% ipython --no-banner

In [1]: import numpy as np

In [2]: from numpy import linalg as LA

In [3]: np.set_printoptions(precision=2, suppress=True, linewidth=140)

In [4]: def rnd(a):
   ...:     return np.round(a, 2) + 0
   ...: 

In [5]: W0 = np.array([[2, 2, 2, 0, 0], [-1, 0, -2, 1, 0], [-2, -1, 2, 0, -1]])

In [6]: W0
Out[6]: 
array([[ 2,  2,  2,  0,  0],
       [-1,  0, -2,  1,  0],
       [-2, -1,  2,  0, -1]])

In [7]: W1 = np.array([[0, 2, 3, 1], [1, 1, 0, 2], [3, 3, 0, 3], [0, 3, 2, 2], [2, 0, 0, 3]])

In [8]: b = np.array([5, 9, 5, 3])

In [9]: H = np.maximum(W0 @ W1 + b, 0)

In [10]: (H > 0).astype(int)
Out[10]: 
array([[1, 1, 1, 1],
       [0, 1, 1, 0],
       [1, 1, 0, 1]])

In [11]: LA.matrix_rank(H)
Out[11]: np.int64(3)

In [12]: basis = np.array([[0, -2], [2, 2], [2, 2], [-1, 1]])

In [13]: W1 @ basis
Out[13]: 
array([[ 9, 11],
       [ 0,  2],
       [ 3,  3],
       [ 8, 12],
       [-3, -1]])

In [14]: gram = W0.T @ W0

In [15]: rnd(LA.eigvalsh(gram)[::-1])
Out[15]: array([15.79, 10.8 ,  1.41,  0.  ,  0.  ])

In [16]: np.trace(gram), (W0 ** 2).sum()
Out[16]: (np.int64(28), np.int64(28))

In [17]: np.allclose(gram, gram.T)
Out[17]: True

In [18]: print(LA.matrix_rank(gram))
3

In [19]: np.diag(gram)
Out[19]: array([ 9,  5, 12,  1,  1])

In [20]: u, r1 = W0[0], W0[2]

In [21]: print(u @ u)
12

In [22]: p = (u @ r1) / (u @ u) * u

In [23]: rnd(r1 - p)
Out[23]: array([-1.67, -0.67,  2.33,  0.  , -1.  ])

In [24]: LA.matrix_rank(np.outer(u, r1))
Out[24]: np.int64(1)

In [25]: (r1 - p) @ u
Out[25]: np.float64(0.0)
